$ python3 -q
>>> import numpy as np
>>> np.set_printoptions(precision=2, suppress=True, linewidth=140, sign=" ")
>>> F = np.load("a.npy")
>>> F
array([[ 1, -2,  4, -8],
       [ 1, -1,  1, -1],
       [ 1,  0,  0,  0]])
>>> # row 0 dominates
>>> def softmax(z):
...     e = np.exp(z - z.max(axis=-1, keepdims=True))
...     return e / e.sum(axis=-1, keepdims=True)
... 
>>> np.round(softmax(10 * F[2]), 2) + 0
array([ 1.,  0.,  0.,  0.])
>>> softmax(F).sum(axis=1)
array([ 1.,  1.,  1.])
>>> S = F @ F.T / np.sqrt(4)
>>> np.round(softmax(S), 2) + 0
array([[ 1.  ,  0.  ,  0.  ],
       [ 1.  ,  0.  ,  0.  ],
       [ 0.33,  0.33,  0.33]])
>>> print(F.mean(axis=0))
[ 1.   -1.    1.67 -3.  ]
>>> F.sum(axis=0)
array([ 3, -3,  5, -9])
>>> print(np.abs(F).max())
8
>>> print(np.count_nonzero(F))
9
>>> round(np.linalg.norm(F), 2)
np.float64(9.49)
>>> r0 = np.array([2, 2])
>>> print(np.array([np.convolve(row, r0, "same") for row in F]))
[[ 2 -2  4 -8]
 [ 2  0  0  0]
 [ 2  2  0  0]]
>>> np.correlate(F[2], F[0], "full")
array([-8,  4, -2,  1,  0,  0,  0])
>>> np.cross(F[2, :3], F[0, :3])
array([ 0, -4, -2])
>>> K = np.loadtxt("block14.csv", delimiter=",")
>>> K
array([[ 3., -1.,  0., -1.,  3., -3.],
       [-1.,  3.,  0.,  1., -3.,  3.],
       [ 0.,  0.,  2.,  0.,  0.,  0.],
       [-1.,  1.,  0.,  3., -3.,  3.],
       [ 3., -3.,  0., -3., 11., -9.],
       [-3.,  3.,  0.,  3., -9., 11.]])
>>> Lm = np.linalg.cholesky(K)
>>> K / np.sqrt(np.outer(np.diag(K), np.diag(K)))
array([[ 1.  , -0.33,  0.  , -0.33,  0.52, -0.52],
       [-0.33,  1.  ,  0.  ,  0.33, -0.52,  0.52],
       [ 0.  ,  0.  ,  1.  ,  0.  ,  0.  ,  0.  ],
       [-0.33,  0.33,  0.  ,  1.  , -0.52,  0.52],
       [ 0.52, -0.52,  0.  , -0.52,  1.  , -0.82],
       [-0.52,  0.52,  0.  ,  0.52, -0.82,  1.  ]])
>>> round(float(np.prod(np.diag(Lm)) ** 2), 2), round(float(np.linalg.det(K)), 2)
(736.0, 736.0)
>>> Lm
array([[ 1.73,  0.  ,  0.  ,  0.  ,  0.  ,  0.  ],
       [-0.58,  1.63,  0.  ,  0.  ,  0.  ,  0.  ],
       [ 0.  ,  0.  ,  1.41,  0.  ,  0.  ,  0.  ],
       [-0.58,  0.41,  0.  ,  1.58,  0.  ,  0.  ],
       [ 1.73, -1.22,  0.  , -0.95,  2.37,  0.  ],
       [-1.73,  1.22,  0.  ,  0.95, -1.52,  1.81]])
>>> np.diag(Lm) ** 2
array([ 3.  ,  2.67,  2.  ,  2.5 ,  5.6 ,  3.29])
>>> Lm @ Lm.T
array([[ 3., -1.,  0., -1.,  3., -3.],
       [-1.,  3.,  0.,  1., -3.,  3.],
       [ 0.,  0.,  2.,  0.,  0.,  0.],
       [-1.,  1.,  0.,  3., -3.,  3.],
       [ 3., -3.,  0., -3., 11., -9.],
       [-3.,  3.,  0.,  3., -9., 11.]])
>>> np.linalg.eigvalsh(K).min() > 0
np.True_
